% python3 -q
>>> import numpy as np
>>> np.set_printoptions(precision=2, suppress=True, linewidth=120, sign=" ")
>>> W0 = np.array([[0, -6, -9], [0, 0, 0], [0, 0, 0]])
>>> # triangular
>>> np.poly(W0)
array([ 1.,  0.,  0.,  0.])
>>> round(np.linalg.det(W0[::-1]), 2)
np.float64(0.0)
>>> np.linalg.matrix_power(W0 - np.diag(np.diag(W0)), 3)
array([[ 0,  0,  0],
       [ 0,  0,  0],
       [ 0,  0,  0]])
>>> np.prod(np.diag(W0)), round(float(np.linalg.det(W0)), 2)
(np.int64(0), 0.0)
>>> np.linalg.matrix_rank(W0 - W0[0, 0] * np.eye(3))
np.int64(1)
>>> Uu, sig, VT = np.linalg.svd(W0)
>>> evecs = VT[:(sig > 1e-8).sum()]
>>> rng = np.random.default_rng(54078)
>>> x0 = W0[1] + -1 * W0[2] + rng.integers(2) * np.eye(3)[2]
>>> x0
array([ 0.,  0.,  0.])
>>> np.allclose(evecs.T @ evecs @ x0, x0)
True
>>> print(np.diag(evecs.T @ evecs))
[ 0.    0.31  0.69]
>>> J = np.load("out7.npy")
>>> print(J)
[[-0.8   2.07  0.46 -1.76]
 [ 0.16  0.99  0.23 -0.61]
 [ 0.84  3.55  1.35 -1.93]
 [-0.19  0.22  0.15 -0.18]
 [-0.28  0.65  0.58 -0.57]
 [-0.1  -0.32  0.2   0.9 ]
 [ 0.6   0.34  0.    0.4 ]
 [ 0.61 -1.37 -0.31  1.16]
 [-0.24 -5.   -1.69  3.55]
 [-0.25  2.96  0.87 -1.54]
 [-0.21 -1.83 -0.94  1.08]
 [-0.57 -1.98 -0.99  1.26]
 [ 0.35  1.57  0.44 -0.62]
 [-0.31  0.13 -0.26 -0.14]
 [-0.27  5.4   2.14 -3.51]
 [ 0.55  4.59  2.45 -3.15]
 [ 0.17 -2.31 -0.86  1.9 ]]
>>> gram = np.cov(J, rowvar=False)
>>> np.argsort(-J.std(axis=0).round(6), kind="stable")
array([ 1,  3,  2,  0])
>>> gram
array([[ 0.21,  0.24,  0.14, -0.08],
       [ 0.24,  7.13,  2.8 , -4.79],
       [ 0.14,  2.8 ,  1.17, -1.87],
       [-0.08, -4.79, -1.87,  3.31]])
>>> x0 = np.array([1, -1, 0, -2])
>>> y = J @ x0
>>> print(np.round(np.linalg.pinv(J) @ J, 2) + 0)
[[ 1.  0.  0.  0.]
 [ 0.  1.  0.  0.]
 [ 0.  0.  1.  0.]
 [ 0.  0.  0.  1.]]
>>> y = y + 0.1 * rng.normal(size=17)
>>> y.round(2) + 0
array([ 0.58,  0.59,  1.07,  0.  ,  0.24, -1.7 , -0.46, -0.44, -2.21, -0.05, -0.38, -1.25,  0.08, -0.06,  1.41,  2.16,
       -1.39])
>>> coef, *_ = np.linalg.lstsq(J, y)
>>> round(np.linalg.norm(y - J @ coef), 2)
np.float64(0.4)
>>> coef
array([ 1.  , -0.94, -0.14, -1.99])
>>> np.round(J.T @ (y - J @ coef), 2) + 0
array([ 0.,  0.,  0.,  0.])
>>> z = J[:, 3] > np.median(J[:, 3])
>>> f = J[z].mean(axis=0) - J[~z].mean(axis=0)
>>> np.argsort(-np.abs(f).round(6), kind="stable")
array([ 1,  3,  2,  0])
>>> ((J - J.mean(axis=0)) @ f > 0).astype(int)
array([ 0,  0,  0,  1,  0,  1,  1,  1,  1,  0,  1,  1,  0,  1,  0,  0,  1])
>>> z.astype(int)
array([ 0,  0,  0,  0,  0,  1,  1,  1,  1,  0,  1,  1,  0,  1,  0,  0,  1])
>>> dist = np.linalg.norm(J[:, None] - J[None], axis=-1)
>>> np.linalg.matrix_rank(dist ** 2)
np.int64(6)
>>> np.flatnonzero(dist[2] < dist.mean() / 2)
array([ 2,  9])
>>> dist.mean(axis=1).argmax()
np.int64(8)
>>> dist.shape
(17, 17)
>>> M = np.array([[-0.4, -2.1, -2.08],
...     [0.54, -1.98, -1.82],
...     [-0.33, -1.65, -2.24],
...     [-0.1, -1.54, -1.99],
...     [-0.37, -2.18, -1.98],
...     [0.45, -1.92, -2.21],
...     [-0.11, -2.25, -2.26],
...     [-0.05, -1.67, -2.02],
...     [-0.15, -1.84, -1.76],
...     [1.45, 1.89, -1.57],
...     [0.86, 1.76, -1.75],
...     [0.61, 1.64, -1.78],
...     [1.27, 2.01, -1.84],
...     [0.76, 2.21, -2.13],
...     [0.14, 2.46, -1.52],
...     [1.34, 2.05, -1.68],
...     [1.22, 2.02, -1.98],
...     [0.55, 1.71, -1.81]])
>>> Y = M / np.sqrt((M ** 2).mean(axis=1, keepdims=True))
>>> np.linalg.norm(Y, axis=1)
array([ 1.73,  1.73,  1.73,  1.73,  1.73,  1.73,  1.73,  1.73,  1.73,  1.73,  1.73,  1.73,  1.73,  1.73,  1.73,  1.73,
        1.73,  1.73])
>>> np.linalg.matrix_rank(M - M.mean(axis=1, keepdims=True))
np.int64(2)
>>> Y[11]
array([ 0.42,  1.14, -1.24])
